% ipython --no-banner

In [1]: import numpy as np

In [2]: np.set_printoptions(precision=2, suppress=True, linewidth=140, sign=" ")

In [3]: W0 = np.minimum.outer(np.arange(1, 3), np.arange(1, 3)) * 2

In [4]: W0
Out[4]: 
array([[ 2,  2],
       [ 2,  4]])

In [5]: # symmetric, so the eigenvalues are real

In [6]: w, vecs = np.linalg.eig(W0)

In [7]: np.round(W0 @ vecs[:, 0] - w[0] * vecs[:, 0], 2) + 0
Out[7]: array([ 0.,  0.])

In [8]: f = np.array([-1, 1])

In [9]: np.array([np.convolve(row, f, "same") for row in W0])
Out[9]: 
array([[-2,  0],
       [-2, -2]])

In [10]: E = np.load("w.npy")

In [11]: E
Out[11]: 
array([[ 3.61,  4.73,  1.94],
       [-7.32, -3.44, -0.01],
       [ 0.2 , -0.76, -3.27],
       [ 0.94, -3.62, -1.16]])

In [12]: B = np.c_[E[:, :2] @ np.array([[5, 7], [0, 7]]), np.array([7, 7, 6, 0])]

In [13]: B
Out[13]: 
array([[ 18.05,  58.38,   7.  ],
       [-36.6 , -75.32,   7.  ],
       [  1.  ,  -3.92,   6.  ],
       [  4.7 , -18.76,   0.  ]])

In [14]: np.linalg.matrix_rank(B)
Out[14]: np.int64(3)

In [15]: np.linalg.matrix_rank(np.c_[E, B])
Out[15]: np.int64(4)

In [16]: np.round(np.linalg.lstsq(E, B[:, 0])[0], 2) + 0
Out[16]: array([ 5.,  0.,  0.])

In [17]: theta = np.radians(45)

In [18]: r_ = np.eye(3)

In [19]: r_[1, 1] = r_[2, 2] = np.cos(theta)

In [20]: r_[1, 2], r_[2, 1] = -np.sin(theta), np.sin(theta)

In [21]: r_
Out[21]: 
array([[ 1.  ,  0.  ,  0.  ],
       [ 0.  ,  0.71, -0.71],
       [ 0.  ,  0.71,  0.71]])

In [22]: B = E @ r_.T

In [23]: B
Out[23]: 
array([[ 3.61,  1.97,  4.72],
       [-7.32, -2.43, -2.44],
       [ 0.2 ,  1.77, -2.85],
       [ 0.94, -1.74, -3.38]])

In [24]: np.allclose(E @ E.T, B @ B.T)
Out[24]: True

In [25]: print(np.round(np.linalg.det(r_), 2), round(float(np.trace(r_)), 2))
1.0 2.41

In [26]: data = np.array([[1, 1, 3], [2, 5, 0], [1, 0, 1]])

In [27]: B = data ** -1
Traceback (most recent call last):
  Cell In[27], line 1
    B = data ** -1
ValueError: Integers to negative integer powers are not allowed.


In [28]: B = np.linalg.inv(data)

In [29]: (np.abs(B) > 1e-9).astype(int)
Out[29]: 
array([[ 1,  1,  1],
       [ 1,  1,  1],
       [ 1,  1,  1]])

In [30]: B
Out[30]: 
array([[-0.42,  0.08,  1.25],
       [ 0.17,  0.17, -0.5 ],
       [ 0.42, -0.08, -0.25]])

In [31]: np.linalg.det(data) * B
Out[31]: 
array([[  5.,  -1., -15.],
       [ -2.,  -2.,   6.],
       [ -5.,   1.,   3.]])

In [32]: w, vecs = np.linalg.eig(data)

In [33]: np.round(data @ vecs[:, 0] - w[0] * vecs[:, 0], 2) + 0
Out[33]: array([ 0.,  0.,  0.])

In [34]: np.sort(np.linalg.eigvals(data @ data))
Out[34]: array([  0.83,   5.72,  30.46])

In [35]: np.sort(np.linalg.eigvals(data.T))
Out[35]: array([-0.91,  2.39,  5.52])

In [36]: data.mean(axis=0)
Out[36]: array([ 1.33,  2.  ,  1.33])

In [37]: np.linalg.matrix_rank(data)
Out[37]: np.int64(3)

In [38]: print(np.round(np.linalg.norm(data), 2))
6.48

In [39]: np.linalg.svd(data, compute_uv=False)
Out[39]: array([ 5.63,  3.13,  0.68])

In [40]: data[:, 3]
Traceback (most recent call last):
  Cell In[40], line 1
    data[:, 3]
IndexError: index 3 is out of bounds for axis 1 with size 3


In [41]: np.abs(data).max()
Out[41]: np.int64(5)

In [42]: np.zeros(3, 3)
Traceback (most recent call last):
  Cell In[42], line 1
    np.zeros(3, 3)
TypeError: Cannot interpret '3' as a data type


In [43]: arr = np.load("sample14.npy")

In [44]: arr
Out[44]: 
array([[ 0,  0,  0],
       [ 3,  0,  0],
       [ 0,  0,  3]])

In [45]: print(np.linalg.matrix_power(arr - np.diag(np.diag(arr)), 3))
[[ 0  0  0]
 [ 0  0  0]
 [ 0  0  0]]

In [46]: np.prod(np.diag(arr)), np.round(np.linalg.det(arr), 2)
Out[46]: (np.int64(0), np.float64(0.0))

In [47]: proj = np.triu(np.array([[7, 1, -5], [8, -5, -4], [3, 3, -3]]), 1) + np.eye(3)

In [48]: B = proj @ arr @ np.linalg.inv(proj)

In [49]: print(np.trace(B), np.trace(arr))
3.0 3

In [50]: Uu, sigma, Vt = np.linalg.svd(arr, full_matrices=False)

In [51]: (sigma > 1e-8).sum()
Out[51]: np.int64(2)

In [52]: np.cumsum(sigma ** 2) / np.sum(sigma ** 2)
Out[52]: array([ 0.5,  1. ,  1. ])

In [53]: Uu.T @ Uu
Out[53]: 
array([[ 1.,  0.,  0.],
       [ 0.,  1.,  0.],
       [ 0.,  0.,  1.]])

In [54]: print(np.allclose(Uu * sigma @ Vt, arr))
True

In [55]: Vt @ Vt.T
Out[55]: 
array([[ 1.,  0.,  0.],
       [ 0.,  1.,  0.],
       [ 0.,  0.,  1.]])

In [56]: print(arr @ arr.T)
[[ 0  0  0]
 [ 0  9  0]
 [ 0  0  9]]

In [57]: feats = np.loadtxt("out1.csv", delimiter=",")

In [58]: print(feats)
[[-0.1 10.   0.4  0.3]
 [-1.8  0.   0.7 -0.5]
 [ 0.2  0.  -1.2  0.3]
 [-0.1 12.  -0.8 -0.7]]

In [59]: f = np.array([5, 4, 9, 9])

In [60]: B = feats + np.outer(f, np.eye(4)[0])

In [61]: np.linalg.matrix_rank(np.linalg.inv(B) - np.linalg.inv(feats), tol=1e-8)
Out[61]: np.int64(1)

In [62]: B
Out[62]: 
array([[ 4.9, 10. ,  0.4,  0.3],
       [ 2.2,  0. ,  0.7, -0.5],
       [ 9.2,  0. , -1.2,  0.3],
       [ 8.9, 12. , -0.8, -0.7]])

In [63]: rng = np.random.default_rng(624)

In [64]: z = rng.permutation(4)

In [65]: print(z)
[ 2  0  1  3]

In [66]: B = feats[z][:, z]

In [67]: B
Out[67]: 
array([[-1.2,  0.2,  0. ,  0.3],
       [ 0.4, -0.1, 10. ,  0.3],
       [ 0.7, -1.8,  0. , -0.5],
       [-0.8, -0.1, 12. , -0.7]])

In [68]: round(np.linalg.det(B), 2), round(float(np.linalg.det(feats[z])), 2)
Out[68]: (np.float64(27.12), 27.12)

In [69]: vec = np.array([3, 1, -5, 0])

In [70]: target = B @ vec

In [71]: print(target)
[ -3.4 -48.9   0.3 -62.5]

In [72]: print(np.round(np.linalg.solve(B, B[:, 3]), 2) + 0)
[ 0.  0.  0.  1.]

In [73]: np.round(np.linalg.solve(B, target + B[:, 2]), 2) + 0
Out[73]: array([ 3.,  1., -4.,  0.])

In [74]: np.round(np.linalg.solve(B.T, B[3]), 2) + 0
Out[74]: array([ 0.,  0.,  0.,  1.])

In [75]: Uu, sigma, Vt = np.linalg.svd(feats, full_matrices=False)

In [76]: (sigma > 1e-8).sum()
Out[76]: np.int64(4)

In [77]: np.abs(Uu[:, 0]).round(6).argmax()
Out[77]: np.int64(3)

In [78]: np.round(Uu.T @ Uu, 2) + 0
Out[78]: 
array([[ 1.,  0.,  0.,  0.],
       [ 0.,  1.,  0.,  0.],
       [ 0.,  0.,  1.,  0.],
       [ 0.,  0.,  0.,  1.]])

In [79]: print(round(float(np.sqrt((sigma ** 2).sum())), 2), round(np.linalg.norm(feats), 2))
15.84 15.84

In [80]: Uu.shape, sigma.shape, Vt.shape
Out[80]: ((4, 4), (4,), (4, 4))

In [81]: np.cumsum(sigma ** 2) / np.sum(sigma ** 2)
Out[81]: array([ 0.97,  0.99,  1.  ,  1.  ])

In [82]: np.abs(Vt[0])
Out[82]: array([ 0.01,  1.  ,  0.02,  0.02])

In [83]: np.round(Uu.T @ feats @ Vt.T, 2) + 0
Out[83]: 
array([[ 15.63,   0.  ,   0.  ,   0.  ],
       [  0.  ,   2.16,   0.  ,   0.  ],
       [  0.  ,   0.  ,   1.27,   0.  ],
       [  0.  ,   0.  ,   0.  ,   0.63]])

In [84]: sigma / sigma[0]
Out[84]: array([ 1.  ,  0.14,  0.08,  0.04])

In [85]: J = np.loadtxt("arr.csv", delimiter=",")

In [86]: print(J)
[[-1. -1.  0.]
 [-1.  2. -1.]
 [ 0. -1.  1.]]

In [87]: gram = data.T @ data

In [88]: print(np.linalg.svd(data, compute_uv=False) ** 2)
[ 31.75   9.79   0.46]

In [89]: np.trace(gram), (data ** 2).sum()
Out[89]: (np.int64(42), np.int64(42))

In [90]: np.linalg.eigvalsh(gram)[::-1]
Out[90]: array([ 31.75,   9.79,   0.46])

In [91]: np.all(np.linalg.eigvalsh(J) > 0)
Out[91]: np.False_

In [92]: np.round(np.linalg.eigvalsh(J).min(), 2)
Out[92]: np.float64(-1.34)

In [93]: f, r1 = J[1], J[2]

In [94]: print(f @ r1)
-3.0

In [95]: pr = (f @ r1) / (f @ f) * f

In [96]: np.outer(f, r1)
Out[96]: 
array([[-0.,  1., -1.],
       [ 0., -2.,  2.],
       [-0.,  1., -1.]])

In [97]: np.round(np.linalg.norm(f + r1) ** 2 + np.linalg.norm(f - r1) ** 2, 2)
Out[97]: np.float64(16.0)

In [98]: print(pr)
[ 0.5 -1.   0.5]

In [99]: w, vecs = np.linalg.eigh(J)

In [100]: vec = np.array([0, -5, 3])

In [101]: print(np.linalg.eigvalsh(J[1:, 1:]))
[ 0.38  2.62]

In [102]: vecs * np.abs(w) @ vecs.T
Out[102]: 
array([[ 1.36, -0.19,  0.35],
       [-0.19,  2.28, -0.88],
       [ 0.35, -0.88,  1.05]])

In [103]: print(vec @ J @ vec)
89.0

In [104]: print(np.abs(J).sum(axis=1).max(), round(float(np.abs(w).max()), 2))
4.0 2.81

In [105]: mat = np.array([[-2.0, 4.0, 0.0], [4.0, 3.0, 4.0], [0.0, 4.0, 3.0]])

In [106]: mat
Out[106]: 
array([[-2.,  4.,  0.],
       [ 4.,  3.,  4.],
       [ 0.,  4.,  3.]])

In [107]: print(round(float(np.linalg.eigvalsh(mat).min()), 2))
-4.79

In [108]: X = 0.7 ** np.abs(np.subtract.outer(np.arange(4), np.arange(4)))

In [109]: print(X)
[[ 1.    0.7   0.49  0.34]
 [ 0.7   1.    0.7   0.49]
 [ 0.49  0.7   1.    0.7 ]
 [ 0.34  0.49  0.7   1.  ]]

In [110]: # equal to its transpose

In [111]: vec = np.array([-5, 7, -1])

In [112]: h = np.maximum(E @ vec, 0)

In [113]: E.T @ h
Out[113]: array([-44.36,  18.95,  25.33])

In [114]: np.flatnonzero(h > 1e-9)
Out[114]: array([ 0,  1])

In [115]: print(E * (h > 1e-9)[:, None])
[[ 3.61  4.73  1.94]
 [-7.32 -3.44 -0.01]
 [ 0.   -0.   -0.  ]
 [ 0.   -0.   -0.  ]]

In [116]: B = np.array([[-7, -6, -7], [-4, -7, 3]])

In [117]: cent = np.kron(B, X)

In [118]: np.linalg.matrix_rank(cent)
Out[118]: np.int64(8)

In [119]: round(np.linalg.norm(cent, 2), 2), round(np.linalg.norm(B, 2) * np.linalg.norm(X, 2), 2)
Out[119]: (np.float64(34.62), np.float64(34.62))

In [120]: cent
Out[120]: 
array([[-7.  , -4.9 , -3.43, -2.4 , -6.  , -4.2 , -2.94, -2.06, -7.  , -4.9 , -3.43, -2.4 ],
       [-4.9 , -7.  , -4.9 , -3.43, -4.2 , -6.  , -4.2 , -2.94, -4.9 , -7.  , -4.9 , -3.43],
       [-3.43, -4.9 , -7.  , -4.9 , -2.94, -4.2 , -6.  , -4.2 , -3.43, -4.9 , -7.  , -4.9 ],
       [-2.4 , -3.43, -4.9 , -7.  , -2.06, -2.94, -4.2 , -6.  , -2.4 , -3.43, -4.9 , -7.  ],
       [-4.  , -2.8 , -1.96, -1.37, -7.  , -4.9 , -3.43, -2.4 ,  3.  ,  2.1 ,  1.47,  1.03],
       [-2.8 , -4.  , -2.8 , -1.96, -4.9 , -7.  , -4.9 , -3.43,  2.1 ,  3.  ,  2.1 ,  1.47],
       [-1.96, -2.8 , -4.  , -2.8 , -3.43, -4.9 , -7.  , -4.9 ,  1.47,  2.1 ,  3.  ,  2.1 ],
       [-1.37, -1.96, -2.8 , -4.  , -2.4 , -3.43, -4.9 , -7.  ,  1.03,  1.47,  2.1 ,  3.  ]])

In [121]: B = cent / np.linalg.norm(cent, axis=1, keepdims=True)

In [122]: gram = B @ B.T

In [123]: np.linalg.norm(B, axis=1)
Out[123]: array([ 1.,  1.,  1.,  1.,  1.,  1.,  1.,  1.])

In [124]: print(gram[1])
[ 0.94  1.    0.94  0.84  0.46  0.49  0.46  0.42]

In [125]: round(np.degrees(np.arccos(np.clip(gram[1, 2], -1, 1))), 2)
Out[125]: np.float64(20.02)

In [126]: np.argwhere(np.triu(np.abs(gram) > 0.95, 1))
Out[126]: array([], shape=(0, 2), dtype=int64)

In [127]: print((np.abs(gram) > 0.9).astype(int))
[[ 1  1  0  0  0  0  0  0]
 [ 1  1  1  0  0  0  0  0]
 [ 0  1  1  1  0  0  0  0]
 [ 0  0  1  1  0  0  0  0]
 [ 0  0  0  0  1  1  0  0]
 [ 0  0  0  0  1  1  1  0]
 [ 0  0  0  0  0  1  1  1]
 [ 0  0  0  0  0  0  1  1]]
